In [1]: import numpy as np

In [2]: from numpy import linalg as LA

In [3]: np.set_printoptions(suppress=True, linewidth=160)

In [4]: rnd = lambda a: np.round(a, 3) + 0

In [5]: X = np.load("test3.npy")

In [6]: X
Out[6]: 
array([[ 1.212,  0.857,  0.448, -2.759,  0.62 ],
       [-0.036, -0.171, -0.286, -0.073,  0.493],
       [ 2.468,  1.783,  0.626, -5.663,  1.188],
       [-3.773, -3.596, -1.224,  8.276, -2.071],
       [ 4.078,  3.359,  1.408, -8.281,  2.035],
       [-0.247,  0.124, -0.046,  0.264, -0.302],
       [-0.73 , -1.32 , -0.57 ,  3.059, -0.23 ],
       [-3.71 , -3.487, -1.333,  8.366, -2.147],
       [ 2.58 ,  1.883,  0.698, -5.336,  0.944],
       [ 0.049,  0.475, -0.141, -0.025,  0.022],
       [ 0.903,  1.247,  0.843, -2.584,  1.104],
       [-4.175, -3.182, -1.437,  8.197, -2.002],
       [ 1.853,  1.248,  0.6  , -2.592,  0.679],
       [-1.993, -2.106, -1.118,  5.293, -1.329]])

In [7]: round(np.log10(LA.cond(X)))
Out[7]: 2

In [8]: print(LA.cond(X) > 100)
False

In [9]: np.argsort(-LA.norm(X, axis=0).round(6), kind="stable")[:3]
Out[9]: array([3, 0, 1])

In [10]: vec = np.array([-4, 0, 1, -2, 7])

In [11]: a = np.maximum(X @ vec, 0)

In [12]: rnd(np.tanh(X @ vec))
Out[12]: array([ 1.   ,  0.998,  1.   , -1.   ,  1.   , -0.935, -1.   , -1.   ,  1.   , -0.132,  1.   , -1.   ,  0.996, -1.   ])

In [13]: rnd(a)
Out[13]: array([ 5.458,  3.455, 10.396,  0.   , 15.903,  0.   ,  0.   ,  0.   ,  7.658,  0.   , 10.127,  0.   ,  3.125,  0.   ])

In [14]: np.flatnonzero(a > 1e-9)
Out[14]: array([ 0,  1,  2,  4,  8, 10, 12])

In [15]: X * (a > 1e-9)[:, None]
Out[15]: 
array([[ 1.212,  0.857,  0.448, -2.759,  0.62 ],
       [-0.036, -0.171, -0.286, -0.073,  0.493],
       [ 2.468,  1.783,  0.626, -5.663,  1.188],
       [-0.   , -0.   , -0.   ,  0.   , -0.   ],
       [ 4.078,  3.359,  1.408, -8.281,  2.035],
       [-0.   ,  0.   , -0.   ,  0.   , -0.   ],
       [-0.   , -0.   , -0.   ,  0.   , -0.   ],
       [-0.   , -0.   , -0.   ,  0.   , -0.   ],
       [ 2.58 ,  1.883,  0.698, -5.336,  0.944],
       [ 0.   ,  0.   , -0.   , -0.   ,  0.   ],
       [ 0.903,  1.247,  0.843, -2.584,  1.104],
       [-0.   , -0.   , -0.   ,  0.   , -0.   ],
       [ 1.853,  1.248,  0.6  , -2.592,  0.679],
       [-0.   , -0.   , -0.   ,  0.   , -0.   ]])

In [16]: print(rnd(X.T @ a))
[ 131.693  106.989   46.114 -281.007   70.332]

In [17]: A = 5 * np.eye(5) + np.ones((5, 5))

In [18]: print(A)
[[6. 1. 1. 1. 1.]
 [1. 6. 1. 1. 1.]
 [1. 1. 6. 1. 1.]
 [1. 1. 1. 6. 1.]
 [1. 1. 1. 1. 6.]]

In [19]: evals, V = LA.eig(A)

In [20]: rnd(np.sort(LA.eigvals(A.T)))
Out[20]: array([ 5.,  5.,  5.,  5., 10.])

In [21]: rnd(np.sort(LA.eigvals(A @ A)))
Out[21]: array([ 25.,  25.,  25.,  25., 100.])

In [22]: rnd(A @ V[:, 0] - evals[0] * V[:, 0])
Out[22]: array([0., 0., 0., 0., 0.])

In [23]: rnd(np.prod(evals))
Out[23]: np.float64(6250.0)

In [24]: evals, V = LA.eigh(A)

In [25]: vec = np.array([-2, -2, 0, -3, 1])

In [26]: (np.sign(V[:, -1].round(6)) == np.sign(V[0, -1].round(6))).astype(int)
Out[26]: array([1, 1, 1, 1, 1])

In [27]: vec = np.array([2, 3, 2, 2, 2])

In [28]: target = A @ vec

In [29]: target
Out[29]: array([21., 26., 21., 21., 21.])

In [30]: rnd(LA.solve(A, -1 * target))
Out[30]: array([-2., -3., -2., -2., -2.])

In [31]: rnd(LA.solve(A, target + A[:, 3]))
Out[31]: array([2., 3., 2., 3., 2.])

In [32]: print(rnd(LA.solve(A, A[:, 1])))
[0. 1. 0. 0. 0.]

In [33]: rnd(LA.solve(A.T, A[2]))
Out[33]: array([0., 0., 1., 0., 0.])

In [34]: LA.solve(A, target[:-1])
ValueError: solve1: Input operand 1 has a mismatch in its core dimension 0, with gufunc signature (m,m),(m)->(m) (size 4 is different from 5)


In [35]: rnd(LA.solve(A, target))
Out[35]: array([2., 3., 2., 2., 2.])

In [36]: other = A / LA.norm(A, axis=1, keepdims=True)

In [37]: C2 = other @ other.T

In [38]: np.argwhere(np.triu(np.abs(C2) > 0.95, 1))
Out[38]: array([], shape=(0, 2), dtype=int64)

In [39]: rnd(LA.norm(other, axis=1))
Out[39]: array([1., 1., 1., 1., 1.])

In [40]: M = np.load("sample15.npy")

In [41]: rnd(M)
Out[41]: 
array([[-0.381,  0.542,  0.581, -0.18 , -0.344, -0.253,  0.095],
       [-0.095, -0.291,  0.083, -0.237, -0.459,  0.667,  0.433],
       [ 0.285,  0.276, -0.159,  0.493, -0.076, -0.173,  0.734],
       [ 0.143,  0.564,  0.121, -0.073,  0.538,  0.593,  0.004],
       [ 0.618, -0.198,  0.659,  0.28 , -0.134,  0.063, -0.21 ],
       [ 0.571,  0.339, -0.346, -0.497, -0.404, -0.083, -0.152],
       [ 0.19 , -0.271,  0.249, -0.581,  0.441, -0.314,  0.444]])

In [42]: other = np.array([[-2, -1], [-2, 0], [0, 0], [-2, -1], [1, -2]])

In [43]: print(rnd(np.einsum("ij->j", X)))
[-1.521 -2.886 -1.532  6.142 -0.996]

In [44]: E = np.load("block10.npy")

In [45]: print(E)
[[-0.7  4.   3.  -5.   0.   0. ]
 [ 4.  -0.7  0.  -2.  -4.   2. ]
 [-3.   2.   5.3  4.   3.   3. ]
 [-3.  -5.   4.   3.3  2.  -4. ]
 [ 2.   0.  -3.   3.   3.3 -1. ]
 [-1.   4.   3.  -5.   0.   0.3]]

In [46]: rng = np.random.default_rng(22)

In [47]: lab = rng.permutation(6)

In [48]: other = E[:, lab] * rng.choice([-1, 1], 6)

In [49]: other
Out[49]: 
array([[-4. , -3. ,  0. ,  0.7, -0. ,  5. ],
       [ 0.7, -0. ,  2. , -4. ,  4. ,  2. ],
       [-2. , -5.3,  3. ,  3. , -3. , -4. ],
       [ 5. , -4. , -4. ,  3. , -2. , -3.3],
       [-0. ,  3. , -1. , -2. , -3.3, -3. ],
       [-4. , -3. ,  0.3,  1. , -0. ,  5. ]])

In [50]: U, _, vt = LA.svd(E.T @ other)

In [51]: rnd(LA.lstsq(E, other)[0])
Out[51]: 
array([[ 0.,  0.,  0., -1.,  0.,  0.],
       [-1.,  0.,  0.,  0.,  0.,  0.],
       [ 0., -1.,  0.,  0.,  0.,  0.],
       [ 0.,  0.,  0.,  0.,  0., -1.],
       [ 0.,  0.,  0.,  0., -1.,  0.],
       [ 0.,  0.,  1.,  0.,  0.,  0.]])

In [52]: print(lab)
[1 2 5 0 4 3]

In [53]: rnd(U @ vt)
Out[53]: 
array([[ 0.,  0.,  0., -1.,  0.,  0.],
       [-1.,  0.,  0.,  0.,  0.,  0.],
       [ 0., -1.,  0.,  0.,  0.,  0.],
       [ 0.,  0.,  0.,  0.,  0., -1.],
       [ 0.,  0.,  0.,  0., -1.,  0.],
       [ 0.,  0.,  1.,  0.,  0.,  0.]])

In [54]: U, sv, vt = LA.svd(E)

In [55]: np.argmax(sv[:-1] / (sv[1:] + 1e-6)) + 1
Out[55]: np.int64(5)

In [56]: other = U[:, :5] @ np.diag(sv[:5]) @ vt[:5]

In [57]: rnd(np.abs(E - other).max())
Out[57]: np.float64(0.045)

In [58]: print(rnd(LA.norm(E - other) / LA.norm(E)))
0.006

In [59]: C2 = E.T @ E

In [60]: rnd(LA.eigvalsh(C2)[::-1])
Out[60]: array([144.575, 109.217,  43.177,  28.663,   6.295,   0.014])

In [61]: rnd(np.diag(C2))
Out[61]: array([39.49, 61.49, 71.09, 89.89, 39.89, 30.09])

In [62]: rnd(np.trace(C2)), (E ** 2).sum()
Out[62]: (np.float64(331.94), np.float64(331.94))

In [63]: Xs = X - X.mean(axis=0)

In [64]: V = LA.svd(Xs)[2][:1]

In [65]: other = Xs - Xs @ V.T @ V

In [66]: print(rnd(np.cov(Xs @ V.T, rowvar=False)))
43.818

In [67]: rnd(np.diag(V.T @ V))
Out[67]: array([0.147, 0.109, 0.018, 0.685, 0.04 ])

In [68]: rnd(LA.norm(other) / LA.norm(Xs))
Out[68]: np.float64(0.075)

In [69]: LA.norm(other, axis=1).round(6).argmax()
Out[69]: np.int64(10)

In [70]: rnd(other.std(axis=0))
Out[70]: array([0.266, 0.218, 0.184, 0.145, 0.243])

In [71]: print(rnd(np.abs(LA.svd(E)[2][-1])))
[0.048 0.523 0.076 0.441 0.517 0.507]

In [72]: [round(float(x), 3) for x in LA.svd(E, compute_uv=False)[:3]]
Out[72]: [12.024, 10.451, 6.571]

In [73]: LA.cond(E) > 100
Out[73]: np.True_

In [74]: LA.matrix_rank(E, rtol=0.1)
Out[74]: np.int64(5)

In [75]: np.argsort(-LA.norm(E, axis=0).round(6), kind="stable")[:3]
Out[75]: array([3, 2, 1])

In [76]: J = np.loadtxt("out12.csv", delimiter=",")

In [77]: print(J)
[[ 0.124 -2.112 -0.874 -0.011  1.603]
 [ 1.3    0.7   -0.2    0.5    0.6  ]
 [ 0.1   -2.1   -0.9    0.     1.6  ]
 [-0.9   -1.7   -0.8    1.2   -0.1  ]
 [-0.3    0.4    0.5   -0.4    3.4  ]
 [-0.7   -0.9   -0.8   -1.2   -0.6  ]]

In [78]: vec = np.array([0, 1, 1, 1, 1])

In [79]: target = J @ vec

In [80]: rnd(target)
Out[80]: array([-1.394,  1.6  , -1.4  , -1.4  ,  3.9  , -3.5  ])

In [81]: rnd(LA.lstsq(J, target)[0])
Out[81]: array([0., 1., 1., 1., 1.])

In [82]: target = target + 0.1 * rng.normal(size=6)

In [83]: print(rnd(target))
[-1.3    1.726 -1.436 -1.47   3.947 -3.379]

In [84]: coef, *_ = LA.lstsq(J, target)

In [85]: print(coef.round())
[0. 1. 1. 1. 1.]

In [86]: rnd(LA.norm(target - J @ coef))
Out[86]: np.float64(0.096)

In [87]: [round(float(LA.norm(LA.solve(J.T @ J + lam * np.eye(5), J.T @ target))), 2) for lam in (0, 1, 10, 100)]
Out[87]: [1.94, 1.68, 0.92, 0.18]

In [88]: rnd(coef)
Out[88]: array([0.014, 1.1  , 0.781, 0.949, 1.029])

In [89]: vec = np.array([-1, -1, -3, 3, -2])

In [90]: rnd(J @ vec)
Out[90]: array([ 1.371, -1.1  ,  1.5  ,  8.8  , -9.6  ,  1.6  ])

In [91]: vec @ J
ValueError: matmul: Input operand 1 has a mismatch in its core dimension 0, with gufunc signature (n?,k),(k,m?)->(n?,m?) (size 6 is different from 5)


In [92]: print(rnd((J * vec).sum(axis=1)))
[ 1.371 -1.1    1.5    8.8   -9.6    1.6  ]

In [93]: np.sign((J @ vec).round(6))
Out[93]: array([ 1., -1.,  1.,  1., -1.,  1.])

In [94]: (J @ vec).argmax()
Out[94]: np.int64(3)

In [95]: J @ np.eye(5)[4]
Out[95]: array([ 1.603,  0.6  ,  1.6  , -0.1  ,  3.4  , -0.6  ])

In [96]: LA.norm(J @ vec) <= LA.norm(J, 2) * LA.norm(vec) + 1e-9
Out[96]: np.True_

In [97]: feats = np.load("arr.npy")

In [98]: feats
Out[98]: 
array([[3., 0., 2., 2., 0., 0., 2.],
       [0., 3., 0., 0., 2., 2., 0.],
       [2., 0., 3., 2., 0., 0., 2.],
       [2., 0., 2., 3., 0., 0., 2.],
       [0., 2., 0., 0., 3., 2., 0.],
       [0., 2., 0., 0., 2., 3., 0.],
       [2., 0., 2., 2., 0., 0., 3.]])

In [99]: rnd(LA.norm(feats, 1)), rnd(LA.norm(feats, np.inf))
Out[99]: (np.float64(9.0), np.float64(9.0))

In [100]: feats[1] @ feats[2]
Out[100]: np.float64(0.0)

In [101]: evals, V = LA.eigh(feats)

In [102]: vec = np.array([3, 5, 3, 1, 5, 4, 1])

In [103]: rnd(LA.eigvalsh(feats[1:, 1:]))
Out[103]: array([1., 1., 1., 1., 7., 7.])

In [104]: (np.sign(V[:, -1].round(6)) == np.sign(V[0, -1].round(6))).astype(int)
Out[104]: array([1, 0, 1, 1, 0, 0, 1])

In [105]: K = np.load("run4.npy")

In [106]: K
Out[106]: 
array([[ 1, -3,  0,  0,  0,  0],
       [-1,  0,  0,  0,  0,  0],
       [ 5, -1,  0,  0,  0,  0],
       [ 0,  0,  1, -3,  0,  0],
       [ 0,  0, -1,  0,  0,  0],
       [ 0,  0,  5, -1,  0,  0],
       [ 0,  0,  0,  0,  1, -3],
       [ 0,  0,  0,  0, -1,  0],
       [ 0,  0,  0,  0,  5, -1]])

In [107]: w1 = np.array([[1, 2, 1, 1, 0],
     ...:     [0, 2, 1, 2, 1],
     ...:     [0, 2, 0, 1, 0],
     ...:     [2, 1, 1, 1, 2],
     ...:     [1, 1, 1, 2, 1]])

In [108]: coef = np.array([1, 0, 2, 2, 1])

In [109]: act = np.maximum(A @ w1 + coef, 0)

In [110]: (act > 0).mean(axis=0)
Out[110]: array([1., 1., 1., 1., 1.])

In [111]: cent = np.array([[0, 2], [1, 0], [1, 2], [1, 2], [2, 0]])

In [112]: w1 @ cent
Out[112]: 
array([[4, 6],
       [7, 6],
       [3, 2],
       [7, 8],
       [6, 8]])

In [113]: (act @ cent).round(6).argmax(axis=1)
Out[113]: array([1, 1, 1, 1, 1])

In [114]: other = K[0, 0] * K[1:] - np.outer(K[1:, 0], K[0])

In [115]: other
Out[115]: 
array([[ 0, -3,  0,  0,  0,  0],
       [ 0, 14,  0,  0,  0,  0],
       [ 0,  0,  1, -3,  0,  0],
       [ 0,  0, -1,  0,  0,  0],
       [ 0,  0,  5, -1,  0,  0],
       [ 0,  0,  0,  0,  1, -3],
       [ 0,  0,  0,  0, -1,  0],
       [ 0,  0,  0,  0,  5, -1]])

In [116]: np.flatnonzero(~other.round(6).any(axis=1))
Out[116]: array([], dtype=int64)

In [117]: print(LA.cond(other) > 100)
True

In [118]: [round(float(x), 3) for x in LA.svd(other, compute_uv=False)[:3]]
Out[118]: [14.318, 5.493, 5.493]

In [119]: ang = np.radians(30)

In [120]: r_ = np.eye(6)

In [121]: r_[3, 3] = r_[2, 2] = np.cos(ang)

In [122]: r_[3, 2], r_[2, 3] = -np.sin(ang), np.sin(ang)

In [123]: rnd(r_)
Out[123]: 
array([[ 1.   ,  0.   ,  0.   ,  0.   ,  0.   ,  0.   ],
       [ 0.   ,  1.   ,  0.   ,  0.   ,  0.   ,  0.   ],
       [ 0.   ,  0.   ,  0.866,  0.5  ,  0.   ,  0.   ],
       [ 0.   ,  0.   , -0.5  ,  0.866,  0.   ,  0.   ],
       [ 0.   ,  0.   ,  0.   ,  0.   ,  1.   ,  0.   ],
       [ 0.   ,  0.   ,  0.   ,  0.   ,  0.   ,  1.   ]])

In [124]: other = K @ r_.T

In [125]: rnd(LA.det(r_)), rnd(np.trace(r_))
Out[125]: (np.float64(1.0), np.float64(5.732))

In [126]: rnd(np.abs(other - K).max(axis=0))
Out[126]: array([0.   , 0.   , 1.634, 2.366, 0.   , 0.   ])

In [127]: other = LA.inv(r_)

In [128]: rnd(LA.cond(r_))
Out[128]: np.float64(1.0)

In [129]: rnd(r_ @ other)
Out[129]: 
array([[1., 0., 0., 0., 0., 0.],
       [0., 1., 0., 0., 0., 0.],
       [0., 0., 1., 0., 0., 0.],
       [0., 0., 0., 1., 0., 0.],
       [0., 0., 0., 0., 1., 0.],
       [0., 0., 0., 0., 0., 1.]])

In [130]: rnd(other)
Out[130]: 
array([[ 1.   ,  0.   ,  0.   ,  0.   ,  0.   ,  0.   ],
       [ 0.   ,  1.   ,  0.   ,  0.   ,  0.   ,  0.   ],
       [ 0.   ,  0.   ,  0.866, -0.5  ,  0.   ,  0.   ],
       [ 0.   ,  0.   ,  0.5  ,  0.866,  0.   ,  0.   ],
       [ 0.   ,  0.   ,  0.   ,  0.   ,  1.   ,  0.   ],
       [ 0.   ,  0.   ,  0.   ,  0.   ,  0.   ,  1.   ]])

In [131]: lab = rng.integers(0, 3, 6)

In [132]: W0 = np.triu((lab[:, None] == lab) & (rng.random((6, 6)) < 0.8), 1).astype(int)

In [133]: W0 += W0.T

In [134]: print(W0)
[[0 0 0 1 0 0]
 [0 0 1 0 0 0]
 [0 1 0 0 0 0]
 [1 0 0 0 0 0]
 [0 0 0 0 0 1]
 [0 0 0 0 1 0]]

In [135]: print(np.flatnonzero(LA.matrix_power((W0 != 0) + (W0.T != 0) + np.eye(6), 6)[4]))
[4 5]

In [136]: (W0 != 0).astype(int)
Out[136]: 
array([[0, 0, 0, 1, 0, 0],
       [0, 0, 1, 0, 0, 0],
       [0, 1, 0, 0, 0, 0],
       [1, 0, 0, 0, 0, 0],
       [0, 0, 0, 0, 0, 1],
       [0, 0, 0, 0, 1, 0]])
